$ ipython --no-banner

In [1]: import numpy as np

In [2]: np.set_printoptions(precision=2, suppress=True, linewidth=100, sign=" ")

In [3]: q, _ = np.linalg.qr(np.array([[-0.6, 0.3, -0.2], [-1.5, 0.4, 0.0], [0.2, 0.7, -0.5]]))

In [4]: arr = q[:, :3]

In [5]: arr
Out[5]: 
array([[-0.37,  0.2 , -0.91],
       [-0.92,  0.05,  0.39],
       [ 0.12,  0.98,  0.17]])

In [6]: # columns are unit length and at right angles

In [7]: q, evecs = np.linalg.qr(arr[:, :1])[0], np.linalg.qr(arr[:, 1:])[0]

In [8]: sv = np.linalg.svd(q.T @ evecs, compute_uv=False)

In [9]: np.round(np.linalg.norm(q @ q.T - evecs @ evecs.T, 2), 2)
Out[9]: np.float64(1.0)

In [10]: np.degrees(np.arccos(sv.clip(0, 1)))
Out[10]: array([ 90.])

In [11]: x = np.array([5, -5, 4])

In [12]: target = arr @ x

In [13]: target
Out[13]: array([-6.49, -3.31, -3.6 ])

In [14]: np.linalg.solve(arr, 3 * target)
Out[14]: array([ 15., -15.,  12.])

In [15]: np.linalg.solve(arr, target)
Out[15]: array([ 5., -5.,  4.])

In [16]: np.linalg.solve(arr.T, arr[2])
Out[16]: array([-0., -0.,  1.])

In [17]: x = np.array([0, 0, 3])

In [18]: np.round(arr.T @ (arr @ x), 2) + 0
Out[18]: array([ 0.,  0.,  3.])

In [19]: round(float(np.linalg.det(arr)), 2)
Out[19]: 1.0

In [20]: [p for p in range(1, 25) if np.allclose(np.linalg.matrix_power(arr, p), np.eye(3))]
Out[20]: []

In [21]: np.sort(np.abs(np.degrees(np.angle(np.linalg.eigvals(arr)))))
Out[21]: array([   0.  ,  125.12,  125.12])

In [22]: 3 - np.linalg.matrix_rank(arr - np.eye(3), tol=1e-8)
Out[22]: np.int64(1)

In [23]: np.round(np.linalg.norm(x), 2), round(np.linalg.norm(arr @ x), 2)
Out[23]: (np.float64(3.0), np.float64(3.0))

In [24]: f = np.array([2, 2])

In [25]: np.array([np.convolve(row, f, "same") for row in arr])
Out[25]: 
array([[-0.74, -0.33, -1.41],
       [-1.84, -1.74,  0.87],
       [ 0.25,  2.2 ,  2.29]])

In [26]: np.cross(arr[0, :3], arr[2, :3])
Out[26]: array([ 0.92, -0.05, -0.39])

In [27]: np.convolve(arr[0], f)
Out[27]: array([-0.74, -0.33, -1.41, -1.81])

In [28]: np.polyval(f, arr[0])
Out[28]: array([ 1.26,  2.41,  0.19])
